In [1]: import numpy as np

In [2]: import numpy.linalg as la

In [3]: np.set_printoptions(precision=3, suppress=True, linewidth=140, legacy="1.25")

In [4]: arr = np.loadtxt("run16.csv", delimiter=",")

In [5]: arr
Out[5]: 
array([[0.5  , 0.   , 0.   , 0.5  ],
       [0.   , 0.667, 0.   , 0.333],
       [0.333, 0.   , 0.333, 0.333],
       [0.   , 0.   , 0.   , 1.   ]])

In [6]: # a transition matrix

In [7]: B = np.array([[4, 5], [1, 5], [0, 1], [3, 5]])

In [8]: np.einsum("ij->j", arr)
Out[8]: array([0.833, 0.667, 0.333, 2.167])

In [9]: np.einsum("ik,kj->ij", arr, B)
Out[9]: 
array([[3.5  , 5.   ],
       [1.667, 5.   ],
       [2.333, 3.667],
       [3.   , 5.   ]])

In [10]: x = np.array([3, -5, -5, -3])

In [11]: y = arr @ x

In [12]: y
Out[12]: array([ 0.   , -4.333, -1.667, -3.   ])

In [13]: la.solve(arr, 2 * y)
Out[13]: array([  6., -10., -10.,  -6.])

In [14]: arr.sum(axis=1)
Out[14]: array([1., 1., 1., 1.])

In [15]: pr = np.eye(4)[3]

In [16]: for _ in range(4):
    ...:     pr = pr @ arr
    ...:     print(pr.round(3))
    ...: 
[0. 0. 0. 1.]
[0. 0. 0. 1.]
[0. 0. 0. 1.]
[0. 0. 0. 1.]

In [17]: W0 = np.load("out10.npy")

In [18]: W0
Out[18]: 
array([[2, 1, 1, 1],
       [1, 2, 1, 1],
       [1, 1, 2, 1],
       [1, 1, 1, 2]])

In [19]: # symmetric

In [20]: x = np.ones(4)

In [21]: for _ in range(5):
    ...:     x = W0 @ x
    ...:     x /= la.norm(x)
    ...:     print(round(x @ W0 @ x, 3))
    ...: 
5.0
5.0
5.0
5.0
5.0

In [22]: x
Out[22]: array([0.5, 0.5, 0.5, 0.5])

In [23]: round(float(la.eigvalsh(W0)[-1]), 3)
Out[23]: 5.0

In [24]: feats = np.load("a.npy")

In [25]: feats
Out[25]: 
array([[  0. , -14. ,   0.4,   0.9],
       [ -0.2,  15. ,   0. ,   2. ],
       [  0.5,  -3. ,  -1.4,   0.1]])

In [26]: la.norm(feats, axis=1).argmax()
Out[26]: 1

In [27]: round(float(la.norm(feats, 1)), 3), np.round(la.norm(feats, np.inf), 3)
Out[27]: (32.0, 17.2)

In [28]: round(float(la.norm(feats[1], 1)), 3), round(la.norm(feats[1], np.inf), 3)
Out[28]: (17.2, 15.0)

In [29]: left, sv, VT = la.svd(feats)

In [30]: np.argmax(sv[:-1] / (sv[1:] + 1e-6)) + 1
Out[30]: 1

In [31]: B = left[:, :1] @ np.diag(sv[:1]) @ VT[:1]

In [32]: round(float(la.norm(feats - B, 2)), 3), round(float(sv[1]), 3)
Out[32]: (2.047, 2.047)

In [33]: la.matrix_rank(B)
Out[33]: 1

In [34]: la.matrix_rank(feats, rtol=0.05)
Out[34]: 3

In [35]: B = np.array([[-2, -2, 0], [-1, -1, -2]])

In [36]: W2 = np.kron(B, feats)

In [37]: W2.shape
Out[37]: (6, 12)

In [38]: rng = np.random.default_rng(852529)

In [39]: B = feats + rng.integers(-2, 3, (3, 1)) @ rng.integers(-2, 3, (1, 4))

In [40]: B
Out[40]: 
array([[ -2. , -12. ,  -1.6,   2.9],
       [ -0.2,  15. ,   0. ,   2. ],
       [ -0.5,  -2. ,  -2.4,   1.1]])

In [41]: la.matrix_rank(B - feats, tol=1e-8)
Out[41]: 1

In [42]: np.round(la.svd(B - feats, compute_uv=False), 3) + 0
Out[42]: array([4.472, 0.   , 0.   ])

In [43]: ev, evecs = la.eigh(W0)

In [44]: x = np.array([3, 2, 0, 1])

In [45]: round(x @ W0 @ x / (x @ x), 3), round(float(ev[0]), 3), ev[-1]
Out[45]: (3.571, 1.0, 5.0)

In [46]: np.abs(W0).sum(axis=1).max(), np.abs(ev).max()
Out[46]: (5, 5.0)

In [47]: (np.sign(evecs[:, -1].round(6)) == np.sign(evecs[0, -1].round(6))).astype(int)
Out[47]: array([1, 1, 1, 1])

In [48]: E = np.load("case5.npy")

In [49]: E
Out[49]: 
array([[-0.049,  8.062, -6.039],
       [-0.018,  7.974, -5.933],
       [-0.015,  8.02 , -6.026],
       [-0.044,  7.948, -6.046],
       [-0.063,  8.018, -5.978],
       [ 0.012,  8.066, -5.964],
       [ 0.004,  7.976, -5.91 ],
       [ 1.037, -0.972,  3.105],
       [ 1.014, -0.986,  2.999],
       [ 0.979, -1.028,  3.047],
       [ 0.961, -0.94 ,  3.001],
       [ 1.038, -1.096,  3.045],
       [ 0.97 , -0.966,  3.04 ],
       [ 1.073, -0.919,  2.967]])

In [50]: W2 = E[[6, 5]].astype(float)

In [51]: for _ in range(5):
    ...:     idx = la.norm(E[:, None] - W2, axis=-1).argmin(axis=1)
    ...:     W2 = np.array([E[idx == j].mean(axis=0) for j in range(2)])
    ...: 

In [52]: idx
Out[52]: array([1, 1, 1, 1, 1, 1, 1, 0, 0, 0, 0, 0, 0, 0])

In [53]: np.abs(W2[1] - W2[0]).argmax()
Out[53]: 2

In [54]: W2
Out[54]: 
array([[ 1.01 , -0.987,  3.029],
       [-0.025,  8.009, -5.985]])
